$ python -q
>>> import numpy as np
>>> import numpy.linalg as la
>>> np.set_printoptions(precision=3, suppress=True, linewidth=140, legacy="1.25")
>>> rd = lambda a: np.round(a, 3) + 0
>>> E = np.load("case8.npy")
>>> E
array([[ 0.,  0.,  7.,  9.],
       [ 0.,  0.,  4., -4.],
       [ 7.,  4.,  0.,  0.],
       [ 9., -4.,  0.,  0.]])
>>> x = np.array([1, 0, 3, 0])
>>> rhs = E @ x
>>> coef, lr = np.zeros(4), 1 / la.norm(E, 2) ** 2
>>> for i in range(40):
...     coef -= lr * E.T @ (E @ coef - rhs)
...     if i % 10 == 0: print(i, round(la.norm(E @ coef - rhs), 3))
... 
0 10.386
10 0.668
20 0.043
30 0.003
>>> rd(la.cond(E))
2.041
>>> rd(la.eigvalsh(E).min())
-11.43
>>> feats = np.load("dump.npy")
>>> rd(feats)
array([[-0.878,  0.479],
       [ 0.479,  0.878]])
>>> proj = np.triu(np.array([[0, -3], [2, 2]]), 1) + np.eye(2)
>>> A2 = proj @ feats @ la.inv(proj)
>>> rd(proj @ feats - feats @ proj)
array([[-1.437, -5.267],
       [ 0.   ,  1.437]])
>>> rd(A2)
array([[-2.314, -9.098],
       [ 0.479,  2.314]])
>>> la.matrix_rank(A2)
2
>>> la.matrix_rank(A2, rtol=0.1)
1
>>> la.cond(A2) > 100
False
>>> round(np.log10(la.cond(A2)))
2
>>> W0 = np.loadtxt("m.csv", delimiter=",")
>>> W0
array([[ 0.,  0., -2.],
       [ 0.,  0.,  1.],
       [-2.,  1.,  0.]])
>>> w, V = la.eigh(W0)
>>> np.unique(w.round(6) + 0, return_counts=True)[1]
array([1, 1, 1])
>>> rd(feats[:, 1] @ feats[:, 0])
0.0
>>> rd(feats.T @ feats)
array([[1., 0.],
       [0., 1.]])
>>> rd(np.trace(la.pinv(W0) @ W0))
2.0
>>> la.lstsq(W0[:-1].T, W0[-1])[2]
1
>>> np.abs(np.diag(la.qr(W0)[1])) > 1e-9
array([ True, False,  True])
>>> rd(la.norm(W0, 1)), rd(la.norm(W0, np.inf))
(3.0, 3.0)
>>> rd(la.norm(W0, "nuc"))
4.472
>>> W0[0] @ W0[2]
0.0
>>> rd(la.norm(W0, axis=1))
array([2.   , 1.   , 2.236])
>>> np.argsort(-la.norm(W0, axis=0).round(6), kind="stable")[:3]
array([2, 0, 1])
>>> la.cond(W0) > 100
True
>>> rng = np.random.default_rng(59)
>>> A = (rng.random((3, 3)) < 0.3) + np.eye(3)
>>> A /= A.sum(axis=1, keepdims=True)
>>> rd(A)
array([[0.5  , 0.   , 0.5  ],
       [0.   , 0.667, 0.333],
       [0.333, 0.   , 0.667]])
>>> rd(la.eigvals(A))
array([0.667, 0.167, 1.   ])
>>> rd(la.det(A[::-1]))
-0.111
>>> q, V = la.qr(A[:, :2])[0], la.qr(A[:, 2:])[0]
>>> s = la.svd(q.T @ V, compute_uv=False)
>>> (s > 0.9).sum()
1
>>> rd(np.degrees(np.arccos(s.clip(0, 1))))
array([18.])
>>> rd(s)
array([0.951])
>>> mat = np.loadtxt("x.csv", delimiter=",")
>>> mat
array([[ 0.246, -0.2  , -2.3  ],
       [ 1.483, -0.7  ,  0.   ],
       [-1.162,  0.6  ,  0.3  ],
       [ 0.209, -0.1  , -0.5  ],
       [ 2.537, -1.3  , -0.9  ],
       [ 0.905, -0.4  , -0.4  ],
       [-0.298,  0.2  , -0.6  ],
       [ 2.806, -1.4  , -0.6  ],
       [-2.212,  1.1  , -0.4  ],
       [ 0.434, -0.2  ,  1.3  ],
       [ 2.338, -1.1  ,  1.2  ],
       [ 1.943, -1.   , -1.5  ],
       [-5.013,  2.5  , -1.6  ],
       [ 1.403, -0.7  , -1.5  ],
       [ 2.016, -1.   ,  0.7  ],
       [-2.706,  1.3  ,  0.8  ],
       [ 0.601, -0.3  , -0.3  ]])
>>> u, r1 = E[3], E[1]
>>> u @ u
97.0
>>> pr = (u @ r1) / (u @ u) * u
>>> pr
array([ 0., -0.,  0.,  0.])
>>> np.outer(u, r1)
array([[  0.,   0.,  36., -36.],
       [ -0.,  -0., -16.,  16.],
       [  0.,   0.,   0.,  -0.],
       [  0.,   0.,   0.,  -0.]])
>>> q = E.astype(float).copy()
>>> for j in range(4):
...     q[:, j] -= q[:, :j] @ (q[:, :j].T @ q[:, j])
...     q[:, j] /= la.norm(q[:, j])
... 
>>> rd(q.T @ q)
array([[1., 0., 0., 0.],
       [0., 1., 0., 0.],
       [0., 0., 1., 0.],
       [0., 0., 0., 1.]])
>>> idx = mat[:, 1] > np.median(mat[:, 1])
>>> u = mat[idx].mean(axis=0) - mat[~idx].mean(axis=0)
>>> idx.astype(int)
array([1, 0, 1, 1, 0, 0, 1, 0, 1, 1, 0, 0, 1, 0, 0, 1, 0])
>>> rd(u)
array([-3.094,  1.528, -0.008])
>>> np.argsort(-np.abs(u).round(6), kind="stable")
array([0, 1, 2])
>>> K = np.load("a.npy")
>>> K
array([[-2,  1, -3],
       [ 1,  2,  1],
       [-3,  1, -2]])
>>> [round(float(la.det(K[:i, :i])), 2) + 0 for i in range(1, 4)]
[-2.0, -5.0, -12.0]
>>> rd(la.eigvalsh(K).min())
-5.275
>>> np.all(la.eigvalsh(K) > 0)
False
>>> (K + K.T) / 2
array([[-2.,  1., -3.],
       [ 1.,  2.,  1.],
       [-3.,  1., -2.]])
>>> la.matrix_power(K, 2)
array([[14, -3, 13],
       [-3,  6, -3],
       [13, -3, 14]])
>>> K @ K
array([[14, -3, 13],
       [-3,  6, -3],
       [13, -3, 14]])
>>> assert K == K.T
Traceback (most recent call last):
  File "<python-input-71>", line 1, in <module>
    assert K == K.T
           ^^^^^^^^
ValueError: The truth value of an array with more than one element is ambiguous. Use a.any() or a.all()
>>> np.allclose(K, K.T)
True
>>> np.trace(K)
-2
>>> rd(la.det(K))
-12.0
>>> q, Rm = la.qr(K)
>>> rd(abs(Rm[0, 0])), rd(la.norm(K[:, 0]))
(3.742, 3.742)
>>> rd(np.trace(q @ q.T))
3.0
>>> rd(q.T @ q)
array([[1., 0., 0.],
       [0., 1., 0.],
       [0., 0., 1.]])
>>> idx = rng.permutation(2)
>>> idx
array([1, 0])
>>> A2 = feats[idx][:, idx]
>>> rd(A2)
array([[ 0.878,  0.479],
       [ 0.479, -0.878]])
>>> rd(la.norm(A2, axis=0))
array([1., 1.])
>>> rd(A2.T @ A2)
array([[1., 0.],
       [0., 1.]])
>>> rd(A2[:, 0] @ A2[:, 1])
0.0
>>> data = np.loadtxt("layer16.csv", delimiter=",")
>>> data
array([[0., 1., 0., 0.],
       [1., 0., 0., 0.],
       [0., 0., 1., 0.],
       [0., 0., 0., 1.]])
>>> proj = np.triu(np.array([[3, 0, 1, 3], [1, 2, 2, 1], [3, 3, 0, 0], [3, 0, 2, 0]]), 1) + np.eye(4)
>>> A2 = proj @ data @ la.inv(proj)
>>> rd(la.det(A2))
-1.0
>>> proj @ data - data @ proj
array([[ 0.,  0., -1.,  2.],
       [ 0.,  0.,  1., -2.],
       [ 0.,  0.,  0.,  0.],
       [ 0.,  0.,  0.,  0.]])
>>> np.trace(A2), np.trace(data)
(2.0, 2.0)
>>> X = np.array([[186, 129, -58], [129, 117, -30], [-58, -30, 133]])
>>> X
array([[186, 129, -58],
       [129, 117, -30],
       [-58, -30, 133]])
>>> A2 = la.inv(X)
>>> rd(la.slogdet(X)[0])
1.0
>>> rd(A2)
array([[ 0.026, -0.027,  0.005],
       [-0.027,  0.038, -0.003],
       [ 0.005, -0.003,  0.009]])
>>> np.allclose(A2, X.T)
False
>>> x = np.ones(3)
>>> for _ in range(3):
...     x = A2 @ x
...     x /= la.norm(x)
...     print(round(x @ A2 @ x, 3))
... 
0.01
0.034
0.059
>>> rd(la.eigvalsh(A2)[-1])
0.06
